% python3 -q
>>> import numpy as np
>>> np.set_printoptions(suppress=True, linewidth=140)
>>> data = np.load("layer9.npy")
>>> data
array([[-2.59,  0.38, -2.46],
       [-1.44,  0.26, -1.68],
       [ 0.54, -0.1 ,  0.47],
       [-1.08,  0.25, -0.96],
       [-0.34,  0.17, -0.57],
       [ 1.45, -0.2 ,  1.63],
       [ 1.58, -0.34,  1.52],
       [ 2.51, -0.52,  2.53],
       [ 1.05, -0.2 ,  0.95],
       [ 2.17, -0.27,  1.86]])
>>> np.round(np.abs(np.linalg.svd(data)[2][-1]), 2)
array([0.03, 0.98, 0.2 ])
>>> np.linalg.cond(data) > 100
np.False_
>>> round(np.log10(np.linalg.cond(data)))
2
>>> Ac = data - data.mean(axis=0)
>>> evecs = np.linalg.svd(Ac)[2][:1]
>>> B = Ac - Ac @ evecs.T @ evecs
>>> np.linalg.norm(B, axis=1).round(6).argmax()
np.int64(5)
>>> np.round(np.diag(evecs.T @ evecs), 2)
array([0.5 , 0.02, 0.49])
>>> np.round(np.cov(Ac @ evecs.T, rowvar=False), 2)
np.float64(5.69)
>>> np.round((Ac @ evecs.T).std(axis=0), 2)
array([2.26])
>>> Ac = (data - data.mean(axis=0)) / data.std(axis=0)
>>> Ac.std(axis=0)
array([1., 1., 1.])
>>> beta = np.linalg.lstsq(np.delete(Ac, 2, axis=1), Ac[:, 2])[0]
>>> np.abs(beta).argmax()
np.int64(0)
>>> C2 = np.cov(data, rowvar=False)
>>> np.round(data.std(axis=0), 2)
array([1.6 , 0.29, 1.58])
>>> np.argwhere(np.triu(np.abs(np.corrcoef(data.T)) > 0.8, 1))
array([[0, 1],
       [0, 2],
       [1, 2]])
>>> np.argsort(-data.std(axis=0).round(6), kind="stable")
array([0, 2, 1])
>>> C2.shape
(3, 3)
>>> np.round(np.polyfit(data[:, 0], data[:, 2], 1), 2)
array([ 0.98, -0.05])
>>> np.round(np.corrcoef(data.T), 2)
array([[ 1.  , -0.97,  0.99],
       [-0.97,  1.  , -0.98],
       [ 0.99, -0.98,  1.  ]])
>>> arr = np.load("x.npy")
>>> arr.round(2)
array([[-0.77, -0.03,  0.49],
       [ 0.23, -0.72, -0.21],
       [-0.46, -0.6 , -0.25],
       [ 0.38, -0.35,  0.81]])
>>> B = np.c_[arr[:, :1] @ np.array([[3]]), np.array([2, -4, -1, 6])]
>>> B.round(2)
array([[-2.3 ,  2.  ],
       [ 0.69, -4.  ],
       [-1.38, -1.  ],
       [ 1.15,  6.  ]])
>>> np.round(np.linalg.lstsq(arr, B[:, 0])[0], 2) + 0
array([3., 0., 0.])
>>> np.round(np.linalg.norm(np.linalg.qr(arr)[0].T @ B, axis=0) ** 2 / ((B ** 2).sum(axis=0) + 1e-12), 2)
array([1.  , 0.87])
>>> feats = np.load("data.npy")
>>> feats.round(2)
array([[-0.18,  0.51, -0.84],
       [ 0.51,  0.78,  0.36],
       [-0.84,  0.36,  0.4 ]])
>>> vec = np.array([-9, 9, -5])
>>> rhs = feats @ vec
>>> rhs.round(2)
array([10.4 ,  0.69,  8.86])
>>> np.round(np.linalg.solve(feats, feats[:, 2]), 2)
array([-0.,  0.,  1.])
>>> np.round(np.linalg.solve(feats.T, feats[2]), 2)
array([-0.,  0.,  1.])
>>> np.round(np.linalg.solve(feats, rhs), 2)
array([-9.,  9., -5.])
>>> np.round(np.linalg.solve(feats, -2 * rhs), 2)
array([ 18., -18.,  10.])
>>> np.round(np.linalg.solve(feats, rhs + feats[:, 1]), 2)
array([-9., 10., -5.])
>>> mat = np.load("case17.npy")
>>> mat
array([[  1.61,   0.49,   4.87],
       [  0.76,   0.23,   2.25],
       [ -4.87,  -1.64, -14.63],
       [  0.8 ,   0.25,   2.34],
       [ -3.21,  -1.07,  -9.7 ],
       [  2.72,   0.89,   8.22],
       [  0.97,   0.27,   2.94],
       [ -2.87,  -0.98,  -8.65],
       [ -2.9 ,  -0.97,  -8.67],
       [  0.24,   0.11,   0.87],
       [ -1.87,  -0.58,  -5.58],
       [  2.03,   0.71,   6.07],
       [ -5.81,  -1.96, -17.53],
       [  4.24,   1.4 ,  12.67],
       [  2.03,   0.73,   6.15],
       [  1.45,   0.49,   4.42],
       [ -2.  ,  -0.65,  -6.  ],
       [  3.44,   1.16,  10.42],
       [ -1.91,  -0.63,  -5.74],
       [ -3.69,  -1.22, -11.11]])
>>> B = np.c_[mat[:, :2] @ np.array([[9, 0], [4, 8]]), np.array([-1, -1, -3, -1, 0, 0, -2, -3, -1, -2, 3, 2, -1, 3, 3, 0, -3, 0, 0, 0])]
>>> B.round(2)
array([[ 16.45,   3.92,  -1.  ],
       [  7.76,   1.84,  -1.  ],
       [-50.39, -13.12,  -3.  ],
       [  8.2 ,   2.  ,  -1.  ],
       [-33.17,  -8.56,   0.  ],
       [ 28.04,   7.12,   0.  ],
       [  9.81,   2.16,  -2.  ],
       [-29.75,  -7.84,  -3.  ],
       [-29.98,  -7.76,  -1.  ],
       [  2.6 ,   0.88,  -2.  ],
       [-19.15,  -4.64,   3.  ],
       [ 21.11,   5.68,   2.  ],
       [-60.13, -15.68,  -1.  ],
       [ 43.76,  11.2 ,   3.  ],
       [ 21.19,   5.84,   3.  ],
       [ 15.01,   3.92,   0.  ],
       [-20.6 ,  -5.2 ,  -3.  ],
       [ 35.6 ,   9.28,   0.  ],
       [-19.71,  -5.04,   0.  ],
       [-38.09,  -9.76,   0.  ]])
>>> np.linalg.matrix_rank(B)
np.int64(3)
>>> np.round(np.linalg.lstsq(mat, B[:, 0])[0], 2) + 0
array([9., 4., 0.])
>>> np.round(np.linalg.norm(B - mat @ np.linalg.lstsq(mat, B)[0], axis=0), 2) + 0
array([0.  , 0.  , 5.08])
